% ipython --no-banner

In [1]: import numpy as np

In [2]: from numpy import linalg as LA

In [3]: np.set_printoptions(precision=2, suppress=True, linewidth=100, floatmode="fixed")

In [4]: rnd = lambda a: np.round(a, 2) + 0

In [5]: E = 3 * np.eye(4) + np.eye(4, k=1)

In [6]: E
Out[6]: 
array([[3.00, 1.00, 0.00, 0.00],
       [0.00, 3.00, 1.00, 0.00],
       [0.00, 0.00, 3.00, 1.00],
       [0.00, 0.00, 0.00, 3.00]])

In [7]: # triangular: eigenvalues sit on the diagonal

In [8]: rnd(np.sort(LA.eigvals(E)))
Out[8]: array([3.00, 3.00, 3.00, 3.00])

In [9]: np.prod(np.diag(E)), rnd(LA.det(E))
Out[9]: (np.float64(81.0), np.float64(81.0))

In [10]: rnd(LA.matrix_power(E - np.diag(np.diag(E)), 4))
Out[10]: 
array([[0.00, 0.00, 0.00, 0.00],
       [0.00, 0.00, 0.00, 0.00],
       [0.00, 0.00, 0.00, 0.00],
       [0.00, 0.00, 0.00, 0.00]])

In [11]: out = E / np.sqrt((E ** 2).mean(axis=1, keepdims=True))

In [12]: rnd(out[1])
Out[12]: array([0.00, 1.90, 0.63, 0.00])

In [13]: rnd(LA.norm(out, axis=1))
Out[13]: array([2.00, 2.00, 2.00, 2.00])

In [14]: LA.matrix_rank(out) == LA.matrix_rank(E)
Out[14]: np.True_

In [15]: E - E.mean(axis=1, keepdims=True)
Out[15]: 
array([[ 2.00,  0.00, -1.00, -1.00],
       [-1.00,  2.00,  0.00, -1.00],
       [-1.00, -1.00,  2.00,  0.00],
       [-0.75, -0.75, -0.75,  2.25]])

In [16]: W1 = np.array([[-6, 7, 6, -3, 5],
    ...:     [8, -7, 0, 9, 6],
    ...:     [-8, -6, 1, -6, -8],
    ...:     [-1, -1, 2, -9, 6]])

In [17]: beta = np.array([1, 1, -2, -2, 0])

In [18]: hid = np.maximum(E @ W1 + beta, 0)

In [19]: (hid > 0).astype(int)
Out[19]: 
array([[0, 1, 1, 0, 1],
       [1, 0, 0, 1, 1],
       [0, 0, 1, 0, 0],
       [0, 0, 1, 0, 1]])

In [20]: LA.matrix_rank(hid)
Out[20]: np.int64(4)

In [21]: W2 = np.array([[0, 0], [0, 0], [0, 3], [2, 3], [1, 1]])

In [22]: hid @ W2
Out[22]: 
array([[21.00, 69.00],
       [48.00, 67.00],
       [ 0.00,  9.00],
       [18.00, 30.00]])

In [23]: out = np.array([[1, -2, -2], [-2, -1, 0]])

In [24]: W2 = np.kron(out, E)

In [25]: W2
Out[25]: 
array([[ 3.00,  1.00,  0.00,  0.00, -6.00, -2.00, -0.00, -0.00, -6.00, -2.00, -0.00, -0.00],
       [ 0.00,  3.00,  1.00,  0.00, -0.00, -6.00, -2.00, -0.00, -0.00, -6.00, -2.00, -0.00],
       [ 0.00,  0.00,  3.00,  1.00, -0.00, -0.00, -6.00, -2.00, -0.00, -0.00, -6.00, -2.00],
       [ 0.00,  0.00,  0.00,  3.00, -0.00, -0.00, -0.00, -6.00, -0.00, -0.00, -0.00, -6.00],
       [-6.00, -2.00, -0.00, -0.00, -3.00, -1.00, -0.00, -0.00,  0.00,  0.00,  0.00,  0.00],
       [-0.00, -6.00, -2.00, -0.00, -0.00, -3.00, -1.00, -0.00,  0.00,  0.00,  0.00,  0.00],
       [-0.00, -0.00, -6.00, -2.00, -0.00, -0.00, -3.00, -1.00,  0.00,  0.00,  0.00,  0.00],
       [-0.00, -0.00, -0.00, -6.00, -0.00, -0.00, -0.00, -3.00,  0.00,  0.00,  0.00,  0.00]])

In [26]: W2.shape
Out[26]: (8, 12)
